$ python3 -q
>>> import numpy as np
>>> from numpy import linalg as LA
>>> np.set_printoptions(precision=2, suppress=True, linewidth=120)
>>> J = np.loadtxt("layer12.csv", delimiter=",")
>>> J.round(2) + 0
array([[ 0.43,  1.74, -0.62, -1.02,  2.31,  0.2 , -1.41, -0.24, -0.95, -2.49,  0.97],
       [ 0.43,  1.26, -0.14, -0.62,  0.98,  0.48, -0.48, -0.49, -0.3 , -1.02,  0.35],
       [ 0.32,  0.56, -0.09, -0.54,  0.23,  0.67, -0.18, -0.28,  0.3 , -0.6 , -0.1 ],
       [-0.21, -1.21, -0.57, -0.8 ,  0.12,  0.41,  0.08,  0.54,  1.16, -0.39, -0.18],
       [ 0.14, -0.21, -0.6 , -0.92,  0.39,  0.9 , -0.23,  0.33,  0.86, -0.91, -0.33],
       [-0.8 , -3.  ,  0.09,  1.32, -2.73, -0.59,  0.78,  1.11,  0.79,  2.15, -1.09],
       [-0.91, -3.4 , -0.17, -0.08, -2.17,  0.23,  1.42,  1.03,  2.66,  1.65, -1.1 ],
       [ 0.09, -0.23, -0.54, -0.1 ,  0.54, -0.09, -0.79,  0.48, -0.55, -0.76,  0.09],
       [ 0.4 ,  0.02, -0.45,  0.31, -0.4 ,  0.26, -1.22,  0.28, -1.05, -0.65, -0.28],
       [-0.32, -0.63,  0.01, -0.07, -0.4 ,  0.04,  0.52,  0.12,  0.78,  0.42, -0.14],
       [-0.46, -0.99,  0.18,  0.4 , -0.3 , -0.72,  0.56,  0.36,  0.27,  0.86,  0.06],
       [-0.05, -0.68,  0.27,  0.6 , -0.69, -0.39,  0.45,  0.09, -0.16,  1.2 , -0.25],
       [ 0.42,  1.22,  0.2 ,  1.1 ,  0.05, -0.61, -1.08, -0.18, -2.29, -0.19,  0.22],
       [-0.73, -1.01,  0.35, -0.24, -0.26, -0.3 ,  1.44,  0.12,  1.67,  0.95,  0.03],
       [-1.38, -4.04, -0.17,  0.01, -2.68,  0.23,  1.91,  1.45,  3.45,  1.97, -1.38],
       [ 0.13, -0.65, -0.56, -0.35, -0.3 ,  0.57, -0.62,  0.4 ,  0.2 , -0.64, -0.37],
       [ 0.25,  0.2 , -0.18, -0.77,  0.44,  0.51, -0.13, -0.38,  0.4 , -0.56,  0.21],
       [-0.45, -2.47, -0.13,  0.62, -1.88, -0.18,  0.48,  0.89,  0.85,  1.4 , -0.86],
       [-0.6 , -1.75,  0.27,  0.19, -1.36, -0.12,  1.26,  0.28,  1.5 ,  1.53, -0.5 ],
       [ 0.05,  0.37, -0.03, -0.31,  0.5 ,  0.08,  0.04, -0.21,  0.08, -0.26,  0.24],
       [ 0.07,  0.64,  0.23,  0.73,  0.07, -0.59, -0.42, -0.05, -1.21,  0.04,  0.22],
       [ 0.27,  0.27,  0.07,  0.48, -0.32, -0.12, -0.44, -0.17, -0.8 ,  0.07, -0.04],
       [ 0.87,  2.55, -0.02,  0.09,  1.81, -0.25, -1.42, -0.76, -2.41, -1.39,  0.91],
       [ 0.82,  3.23,  0.1 , -0.84,  2.74,  0.06, -0.9 , -1.34, -1.42, -1.92,  1.41],
       [ 0.12, -0.67, -0.81, -0.79,  1.01,  0.17, -0.71,  0.63,  0.16, -1.11,  0.12],
       [ 0.15, -0.34,  0.55,  1.58, -0.76, -1.22, -0.04,  0.01, -1.69,  1.61, -0.01],
       [ 0.5 ,  3.03,  0.43,  0.06,  2.31, -0.66, -0.66, -0.94, -2.07, -1.1 ,  1.25],
       [-0.37, -1.13, -0.09, -0.65, -0.45,  0.43,  0.75,  0.24,  1.79,  0.18, -0.31],
       [-0.31, -2.27, -0.29,  1.18, -1.7 , -0.55, -0.14,  1.19, -0.43,  1.39, -0.85],
       [-0.89, -2.53, -0.2 , -0.47, -1.66,  0.58,  1.37,  0.72,  2.82,  1.  , -0.89],
       [-0.22, -0.66, -0.39, -1.1 ,  0.41,  0.59,  0.43,  0.12,  1.47, -0.43,  0.  ],
       [-0.27, -0.33,  0.19,  0.79, -0.1 , -0.94, -0.07,  0.41, -0.77,  0.46,  0.14],
       [ 0.25,  1.45,  0.05, -0.71,  0.92,  0.51, -0.2 , -0.67,  0.06, -1.11,  0.41],
       [ 0.72,  1.45, -0.88, -0.9 ,  1.4 ,  0.84, -1.94, -0.03, -1.  , -2.68,  0.32],
       [ 0.99,  3.73,  0.09,  0.43,  2.14, -0.42, -2.19, -0.79, -3.53, -2.26,  1.08],
       [ 0.72,  2.4 , -0.06,  0.07,  1.44,  0.  , -1.34, -0.57, -1.97, -1.52,  0.64],
       [-0.1 , -0.47,  0.29,  1.16, -1.06, -0.62, -0.03,  0.27, -0.61,  0.87, -0.31],
       [-0.23, -1.34, -0.16,  0.12, -0.9 ,  0.07,  0.22,  0.5 ,  0.62,  0.55, -0.48],
       [ 0.35,  0.37,  0.04,  0.01, -0.51,  0.58, -0.13, -0.4 , -0.2 ,  0.1 , -0.3 ],
       [ 0.1 , -0.28, -0.67, -1.57,  1.05,  0.98,  0.04,  0.17,  1.56, -1.23, -0.02],
       [ 0.05, -0.64, -0.36,  0.41, -0.43, -0.08, -0.59,  0.61, -0.52, -0.04, -0.37],
       [-0.33, -1.69, -0.43,  0.27, -1.33,  0.26, -0.04,  0.92,  0.56,  0.43, -0.86],
       [-0.39, -0.23,  0.14, -0.73,  0.1 ,  0.34,  0.85, -0.11,  1.52, -0.05,  0.04],
       [ 0.38,  1.24,  0.1 ,  0.07,  0.78, -0.16, -0.5 , -0.51, -1.12, -0.45,  0.48]])
>>> gram = np.cov(J, rowvar=False)
>>> np.median(J, axis=0)
array([ 0.08, -0.3 , -0.08,  0.01, -0.03,  0.06, -0.13,  0.12,  0.07, -0.12, -0.01])
>>> gram.shape
(11, 11)
>>> gram.round(2) + 0
array([[ 0.26,  0.82, -0.01, -0.05,  0.55,  0.01, -0.43, -0.25, -0.64, -0.51,  0.26],
       [ 0.82,  2.97,  0.08, -0.23,  2.04, -0.04, -1.25, -0.96, -2.04, -1.7 ,  1.01],
       [-0.01,  0.08,  0.12,  0.14, -0.05, -0.12,  0.08, -0.07, -0.11,  0.17,  0.03],
       [-0.05, -0.23,  0.14,  0.53, -0.45, -0.32,  0.02,  0.11, -0.38,  0.5 , -0.12],
       [ 0.55,  2.04, -0.05, -0.45,  1.68,  0.09, -0.85, -0.65, -1.16, -1.42,  0.76],
       [ 0.01, -0.04, -0.12, -0.32,  0.09,  0.27,  0.01,  0.  ,  0.35, -0.24, -0.04],
       [-0.43, -1.25,  0.08,  0.02, -0.85,  0.01,  0.81,  0.3 ,  1.14,  0.87, -0.38],
       [-0.25, -0.96, -0.07,  0.11, -0.65,  0.  ,  0.3 ,  0.36,  0.55,  0.49, -0.33],
       [-0.64, -2.04, -0.11, -0.38, -1.16,  0.35,  1.14,  0.55,  2.14,  0.93, -0.65],
       [-0.51, -1.7 ,  0.17,  0.5 , -1.42, -0.24,  0.87,  0.49,  0.93,  1.43, -0.58],
       [ 0.26,  1.01,  0.03, -0.12,  0.76, -0.04, -0.38, -0.33, -0.65, -0.58,  0.38]])
>>> np.polyfit(J[:, 6], J[:, 10], 1)
array([-0.47, -0.1 ])
>>> round(float(np.corrcoef(J[:, 6], J[:, 10])[0, 1]), 2)
-0.69
>>> np.argsort(-J.std(axis=0).round(6), kind="stable")
array([ 1,  8,  4,  9,  6,  3, 10,  7,  5,  0,  2])
